$ python3 -q
>>> import numpy as np
>>> np.set_printoptions(precision=2, suppress=True, linewidth=120)
>>> def rnd(a):
...     return np.round(a, 2) + 0
... 
>>> K = np.loadtxt("mat.csv", delimiter=",")
>>> K
array([[ 4., -5., -4.,  2., -4.],
       [ 5.,  2.,  4.,  3.,  2.],
       [ 3.,  5., -3.,  5.,  2.],
       [ 2., -5.,  3., -2.,  2.],
       [-5., -4.,  1.,  0., -5.]])
>>> vec = np.array([-1, -1, 3, 5, -2])
>>> target = K @ vec
>>> beta, lr = np.zeros(5), 1 / np.linalg.norm(K, 2) ** 2
>>> for i in range(8):
...     beta -= lr * K.T @ (K @ beta - target)
...     if i % 2 == 0: print(i, round(np.linalg.norm(K @ beta - target), 2))
... 
0 23.58
2 17.58
4 13.34
6 10.21
>>> rnd(beta)
array([-0.09, -0.43,  2.04,  2.85, -2.18])
>>> rnd(np.linalg.norm(K[4] - K[1]))
np.float64(14.25)
>>> rnd(np.linalg.norm(K) ** 2 / np.linalg.norm(K, 2) ** 2)
np.float64(2.1)
>>> rnd(np.linalg.norm(K, 1)), rnd(np.linalg.norm(K, np.inf))
(np.float64(21.0), np.float64(19.0))
>>> rnd(np.linalg.norm(K, "nuc"))
np.float64(35.49)
>>> hat = np.triu(np.array([[-3, 2, -3, 2, 0],
...     [3, 1, 2, -3, -1],
...     [-1, 3, 0, 3, 1],
...     [1, 2, -2, 0, 1],
...     [0, -1, -1, 3, 0]]), 1) + np.eye(5)
>>> Y = hat @ K @ np.linalg.inv(hat)
>>> Y
array([[   9.,  -44.,  134., -563.,  383.],
       [  10.,   11.,   -4.,   44.,  -24.],
       [   4.,  -22.,   63., -264.,  182.],
       [  -3.,   -3.,    1.,   -8.,    1.],
       [  -5.,    6.,  -26.,  106.,  -79.]])
>>> hat @ K - K @ hat
array([[  5., -29.,  45., -24.,  -1.],
       [  5.,  19.,  -5.,   0.,  -2.],
       [  1., -25.,   9.,  12.,   4.],
       [ -5.,  -8.,  17., -28., -11.],
       [  0.,  10.,  -7.,  -5.,  -5.]])
>>> rnd(np.linalg.det(Y))
np.float64(6578.0)
>>> np.trace(Y), np.trace(K)
(np.float64(-4.0), np.float64(-4.0))
>>> rnd(np.poly(Y))
array([    1.,     4.,   -22.,   396.,  1787., -6578.])
>>> vec = np.array([1, -1, 2, 1, -1])
>>> a = np.maximum(K @ vec, 0)
>>> np.maximum(K @ vec, 0) - np.maximum(-K @ vec, 0)
array([ 7., 12., -5.,  9.,  6.])
>>> feats = np.array([[1, -1, -2], [3, 2, -1], [3, 3, -1], [16, 9, -7]])
>>> feats
array([[ 1, -1, -2],
       [ 3,  2, -1],
       [ 3,  3, -1],
       [16,  9, -7]])
>>> # row 3 dominates
>>> vec = np.array([0, 1, 2])
>>> target = feats @ vec
>>> rnd(np.linalg.solve(feats.T @ feats, feats.T @ target))
array([0., 1., 2.])
>>> rng = np.random.default_rng(67)
>>> target = target + 0.1 * rng.normal(size=4)
>>> rnd(target)
array([-5.06,  0.  ,  0.99, -5.04])
>>> beta, *_ = np.linalg.lstsq(feats, target)
>>> [round(float(np.linalg.norm(np.linalg.solve(feats.T @ feats + lam * np.eye(3), feats.T @ target))), 2) for lam in (0, 1, 10, 100)]
[2.27, 1.83, 0.85, 0.23]
>>> rnd(np.linalg.norm(target - feats @ beta))
np.float64(0.0)
>>> rnd(feats.T @ (target - feats @ beta))
array([0., 0., 0.])
>>> rnd(beta)
array([0.03, 0.98, 2.05])
>>> Y = np.array([[1, -2], [1, 1]])
>>> basis = np.kron(Y, feats)
>>> rnd(np.linalg.norm(basis, 2)), rnd(np.linalg.norm(Y, 2) * np.linalg.norm(feats, 2))
(np.float64(47.1), np.float64(47.1))
>>> basis
array([[  1,  -1,  -2,  -2,   2,   4],
       [  3,   2,  -1,  -6,  -4,   2],
       [  3,   3,  -1,  -6,  -6,   2],
       [ 16,   9,  -7, -32, -18,  14],
       [  1,  -1,  -2,   1,  -1,  -2],
       [  3,   2,  -1,   3,   2,  -1],
       [  3,   3,  -1,   3,   3,  -1],
       [ 16,   9,  -7,  16,   9,  -7]])
>>> w1 = np.array([[1, 3, 0, -2],
...     [-1, 2, -2, -3],
...     [0, 0, 0, 3],
...     [-2, -2, -2, -1],
...     [3, 1, -3, 2]])
>>> beta = np.array([-3, 0, -1, -1])
>>> act = np.maximum(K @ w1 + beta, 0)
>>> np.linalg.matrix_rank(act)
np.int64(4)
>>> (act > 0).mean(axis=0)
array([0.2, 0.6, 0.6, 0.4])
>>> basis = np.array([[-3, -5], [2, -4], [-1, 0], [-5, -2]])
>>> act @ basis
array([[ -17.,    0.],
       [  30.,  -60.],
       [  22.,  -44.],
       [-170., -128.],
       [ -92.,  -28.]])
>>> w1 @ basis
array([[ 13, -13],
       [ 24,   3],
       [-15,  -6],
       [  9,  20],
       [-14, -23]])
>>> m1 = np.load("dump.npy")
>>> m1
array([[0, 1, 3, 1],
       [0, 0, 0, 3],
       [0, 0, 3, 0],
       [0, 0, 0, 0]])
>>> # triangular, det is the product of the diagonal
>>> np.linalg.matrix_rank(m1, rtol=0.1)
np.int64(3)
>>> [round(float(x), 2) for x in np.linalg.svd(m1, compute_uv=False)[:3]]
[4.42, 3.0, 0.68]
>>> np.argsort(-np.linalg.norm(m1, axis=0).round(6), kind="stable")[:3]
array([2, 3, 1])
